$ python3 -q
>>> import numpy as np
>>> from numpy import linalg as LA
>>> np.set_printoptions(precision=2, suppress=True, linewidth=100, legacy="1.25")
>>> F = np.loadtxt("test6.csv", delimiter=",")
>>> F
array([[ 0.81,  1.12,  0.29,  0.16],
       [ 1.12, -0.19,  0.64, -0.13],
       [ 0.29,  0.64,  0.9 , -0.9 ],
       [ 0.16, -0.13, -0.9 , -0.52]])
>>> # equal to its transpose
>>> other = LA.inv(F)
>>> np.round(F @ other, 2) + 0
array([[1., 0., 0., 0.],
       [0., 1., 0., 0.],
       [0., 0., 1., 0.],
       [0., 0., 0., 1.]])
>>> other
array([[ 0.3 ,  0.69, -0.25,  0.34],
       [ 0.69, -0.55,  0.19,  0.02],
       [-0.25,  0.19,  0.34, -0.71],
       [ 0.34,  0.02, -0.71, -0.59]])
>>> LA.det(F) * other
array([[ 0.59,  1.37, -0.49,  0.68],
       [ 1.37, -1.1 ,  0.38,  0.04],
       [-0.49,  0.38,  0.68, -1.42],
       [ 0.68,  0.04, -1.42, -1.17]])
>>> np.allclose(other, F.T)
False
>>> round(LA.slogdet(F)[0], 2)
1.0
>>> round(float(LA.det(F) * LA.det(other)), 2)
1.0
>>> (np.abs(other) > 1e-9).astype(int)
array([[1, 1, 1, 1],
       [1, 1, 1, 1],
       [1, 1, 1, 1],
       [1, 1, 1, 1]])
>>> round(LA.eigvalsh(F).min(), 2)
-1.0
>>> other = F / LA.norm(F, axis=1, keepdims=True)
>>> cov = other @ other.T
>>> (cov - 2 * np.eye(4)).round(6).argmax(axis=1)
array([2, 2, 0, 1])
>>> LA.norm(other, axis=1)
array([1., 1., 1., 1.])
>>> cov
array([[ 1.  ,  0.46,  0.52, -0.24],
       [ 0.46,  1.  ,  0.47, -0.22],
       [ 0.52,  0.47,  1.  , -0.25],
       [-0.24, -0.22, -0.25,  1.  ]])
>>> cov[2]
array([ 0.52,  0.47,  1.  , -0.25])
>>> evals, evecs = LA.eig(cov)
>>> np.round(cov @ evecs[:, 0] - evals[0] * evecs[:, 0], 2) + 0
array([0., 0., 0., 0.])
>>> np.sort(LA.eigvals(cov @ cov))
array([0.23, 0.3 , 0.73, 4.47])
>>> np.sort(LA.eigvals(LA.inv(cov)))
array([0.47, 1.17, 1.82, 2.07])
>>> evals, evecs = LA.eigh(F)
>>> x0 = np.array([-2, -2, -1, -2])
>>> np.abs(F).sum(axis=1).max(), np.round(np.abs(evals).max(), 2)
(2.73, 2.0)
>>> np.round(x0 @ F @ x0, 2)
10.62
>>> LA.eigvalsh(F[1:, 1:])
array([-1.  , -0.38,  1.57])
>>> M = np.load("x.npy")
>>> M
array([[ 0.4 , -0.13, -0.12,  0.99],
       [-0.13, -0.74,  1.42,  0.5 ],
       [-0.12,  1.42, -0.22, -0.29],
       [ 0.99,  0.5 , -0.29,  2.56]])
>>> # equal to its transpose
>>> f, v = M[1], M[2]
>>> round(f @ v, 2)
-1.49
>>> pr = (f @ v) / (f @ f) * f
>>> LA.matrix_rank(np.outer(f, v))
1
>>> np.outer(f, v)
array([[ 0.02, -0.19,  0.03,  0.04],
       [ 0.09, -1.05,  0.16,  0.22],
       [-0.17,  2.  , -0.31, -0.42],
       [-0.06,  0.71, -0.11, -0.15]])
>>> round(float(LA.norm(f + v) ** 2 + LA.norm(f - v) ** 2), 2)
9.93
>>> v - pr
array([-0.19,  1.03,  0.53, -0.03])
>>> pr
array([ 0.07,  0.39, -0.75, -0.26])
>>> x0 = np.array([0, 0, 3, 1])
>>> LA.norm(M @ x0) <= LA.norm(M, 2) * LA.norm(x0) + 1e-9
True
>>> M @ (2 * x0)
array([ 1.27,  9.49, -1.9 ,  3.36])
>>> M @ np.ones(4)
array([1.13, 1.04, 0.79, 3.75])
>>> [round(float(LA.det(M[:i, :i])), 2) + 0 for i in range(1, 5)]
[0.4, -0.31, -0.67, 0.0]
>>> round(LA.eigvalsh(M).min(), 2)
-2.0
>>> np.all(LA.eigvalsh(M) > 0)
False
>>> feats = np.load("m.npy")
>>> feats
array([[-13, -14,  -1],
       [-13, -14,  -1],
       [ -3,  -4,   9],
       [ -5,  -6,   7]])
>>> # row 1 repeats row 0
>>> round(float(np.trace(LA.pinv(feats) @ feats)), 2)
2.0
>>> np.abs(np.diag(LA.qr(feats)[1])) > 1e-9
array([ True,  True, False])
>>> feats @ LA.pinv(feats) @ feats
array([[-13., -14.,  -1.],
       [-13., -14.,  -1.],
       [ -3.,  -4.,   9.],
       [ -5.,  -6.,   7.]])
>>> np.allclose(feats[:-1].T @ LA.lstsq(feats[:-1].T, feats[-1])[0], feats[-1])
True
>>> np.unique(feats.round(6), axis=0).shape
(3, 3)
>>> LA.matrix_rank(feats, rtol=0.1)
2
>>> LA.cond(feats) > 100
True
>>> round(float(LA.norm(feats, 2) / LA.norm(feats)), 2)
0.93
>>> other = np.array([[2, 1, -3], [1, 3, 3]])
>>> basis = np.kron(other, feats)
>>> LA.matrix_rank(basis)
4
>>> basis.shape
(8, 9)
>>> K = np.arange(8).reshape(2, 4) + -3
>>> K
array([[-3, -2, -1,  0],
       [ 1,  2,  3,  4]])
>>> round(float(np.trace(LA.pinv(M) @ M)), 2)
3.0
>>> np.unique(M.round(6), axis=0).shape
(4, 4)
>>> LA.lstsq(M[:-1].T, M[-1])[2]
3
>>> np.abs(np.diag(LA.qr(M)[1])) > 1e-9
array([ True,  True,  True, False])
>>> M @ LA.pinv(M) @ M
array([[ 0.4 , -0.13, -0.12,  0.99],
       [-0.13, -0.74,  1.42,  0.5 ],
       [-0.12,  1.42, -0.22, -0.29],
       [ 0.99,  0.5 , -0.29,  2.56]])
>>> other = K[0, 0] * K[1:] - np.outer(K[1:, 0], K[0])
>>> other
array([[  0,  -4,  -8, -12]])
>>> LA.matrix_rank(other), LA.matrix_rank(K)
(1, 2)
>>> W0 = np.loadtxt("arr.csv", delimiter=",")
>>> W0
array([[ 3.,  4.,  5.,  6.],
       [ 7.,  8.,  9., 10.],
       [11., 12., 13., 14.]])
>>> # rank 2
>>> round(np.trace(LA.pinv(W0) @ W0), 2)
2.0
>>> W0 @ LA.pinv(W0) @ W0
array([[ 3.,  4.,  5.,  6.],
       [ 7.,  8.,  9., 10.],
       [11., 12., 13., 14.]])
>>> np.unique(W0.round(6), axis=0).shape
(3, 4)
>>> X = np.load("mat.npy")
>>> X
array([[-0.5, -1.6, -1.1,  0.5],
       [ 1.8, -0.3,  0. , -0.9],
       [-0.6,  0.9,  0.4,  0.3],
       [ 0.2,  0.6, -0.7,  0.1],
       [ 0.2, -0.1,  0.2, -0.7],
       [-0.5,  0.7,  1.4,  0.2],
       [-0.5,  0.9,  0.9, -0.9],
       [ 7. , -7. , -1.5, -9. ],
       [-0.5, -0.6,  0.3,  0. ],
       [-0.6,  0.9, -0.2, -0.6],
       [-1.2,  0.1, -0.4, -0.1],
       [-2.5,  0. , -0.3,  0.5]])
>>> # row 7 dominates
>>> theta = np.radians(45)
>>> R = np.eye(4)
>>> R[2, 2] = R[3, 3] = np.cos(theta)
>>> R[2, 3], R[3, 2] = -np.sin(theta), np.sin(theta)
>>> R
array([[ 1.  ,  0.  ,  0.  ,  0.  ],
       [ 0.  ,  1.  ,  0.  ,  0.  ],
       [ 0.  ,  0.  ,  0.71, -0.71],
       [ 0.  ,  0.  ,  0.71,  0.71]])
>>> other = X @ R.T
>>> other.round(2) + 0
array([[-0.5 , -1.6 , -1.13, -0.42],
       [ 1.8 , -0.3 ,  0.64, -0.64],
       [-0.6 ,  0.9 ,  0.07,  0.49],
       [ 0.2 ,  0.6 , -0.57, -0.42],
       [ 0.2 , -0.1 ,  0.64, -0.35],
       [-0.5 ,  0.7 ,  0.85,  1.13],
       [-0.5 ,  0.9 ,  1.27,  0.  ],
       [ 7.  , -7.  ,  5.3 , -7.42],
       [-0.5 , -0.6 ,  0.21,  0.21],
       [-0.6 ,  0.9 ,  0.28, -0.57],
       [-1.2 ,  0.1 , -0.21, -0.35],
       [-2.5 ,  0.  , -0.57,  0.14]])
>>> np.allclose(X @ X.T, other @ other.T)
True
>>> np.abs(other - X).max(axis=0)
array([0.  , 0.  , 6.8 , 1.58])
>>> LA.svd(X, compute_uv=False), LA.svd(other, compute_uv=False)
(array([13.78,  3.15,  2.5 ,  1.59]), array([13.78,  3.15,  2.5 ,  1.59]))
